$ python -q
>>> import numpy as np
>>> from numpy import linalg as LA
>>> np.set_printoptions(suppress=True, linewidth=200)
>>> rnd = lambda a: np.round(a, 2) + 0
>>> m1 = np.loadtxt("case9.csv", delimiter=",")
>>> m1
array([[2., 2., 0.],
       [0., 2., 2.],
       [2., 0., 2.]])
>>> vec = np.array([-1, 0, 3])
>>> target = m1 @ vec
>>> beta, lr = np.zeros(3), 1 / LA.norm(m1, 2) ** 2
>>> for i in range(25):
...     beta -= lr * m1.T @ (m1 @ beta - target)
...     if i % 5 == 0: print(i, round(LA.norm(m1 @ beta - target), 2))
... 
0 4.42
5 1.05
10 0.25
15 0.06
20 0.01
>>> rnd(LA.cond(m1))
np.float64(2.0)
>>> rnd(beta)
array([-1.,  0.,  3.])
>>> A = np.array([[-3, 2, -3, 2], [1, 3, 1, 3], [-3, 2, -3, 2], [1, 3, 1, 3]])
>>> # column 2 repeats column 0
>>> U, sigma, Vt = LA.svd(A)
>>> np.argmax(sigma[:-1] / (sigma[1:] + 1e-6)) + 1
np.int64(2)
>>> rnd(sigma)
array([7.71, 5.71, 0.  , 0.  ])
>>> B = U[:, :2] @ np.diag(sigma[:2]) @ Vt[:2]
>>> rnd(LA.norm(A - B, 2)), rnd(sigma[2])
(np.float64(0.0), np.float64(0.0))
>>> rnd(B)
array([[-3.,  2., -3.,  2.],
       [ 1.,  3.,  1.,  3.],
       [-3.,  2., -3.,  2.],
       [ 1.,  3.,  1.,  3.]])
>>> LA.matrix_rank(A, rtol=0.05)
np.int64(2)
>>> LA.matrix_rank(B)
np.int64(2)
>>> rnd(np.abs(A - B).max())
np.float64(0.0)
>>> P = np.triu(np.array([[1, -3, -1], [-1, -3, 0], [-3, 1, -2]]), 1) + np.eye(3)
>>> B = P @ m1 @ LA.inv(P)
>>> P @ m1 - m1 @ P
array([[-2.,  0., -6.],
       [ 0.,  0.,  0.],
       [ 0.,  6.,  2.]])
>>> LA.matrix_rank(B)
np.int64(3)
>>> rnd(LA.norm(A, axis=1))
array([5.1 , 4.47, 5.1 , 4.47])
>>> rnd(LA.norm(A, 2))
np.float64(7.71)
>>> rnd(LA.norm(A[2] - A[0]))
np.float64(0.0)
>>> LA.norm(A, axis=1).argmax()
np.int64(0)
>>> A[2] @ A[0]
np.int64(26)
>>> rnd(LA.norm(A, axis=0))
array([4.47, 5.1 , 4.47, 5.1 ])
>>> rnd(LA.norm(A, 1)), rnd(LA.norm(A, np.inf))
(np.float64(10.0), np.float64(10.0))
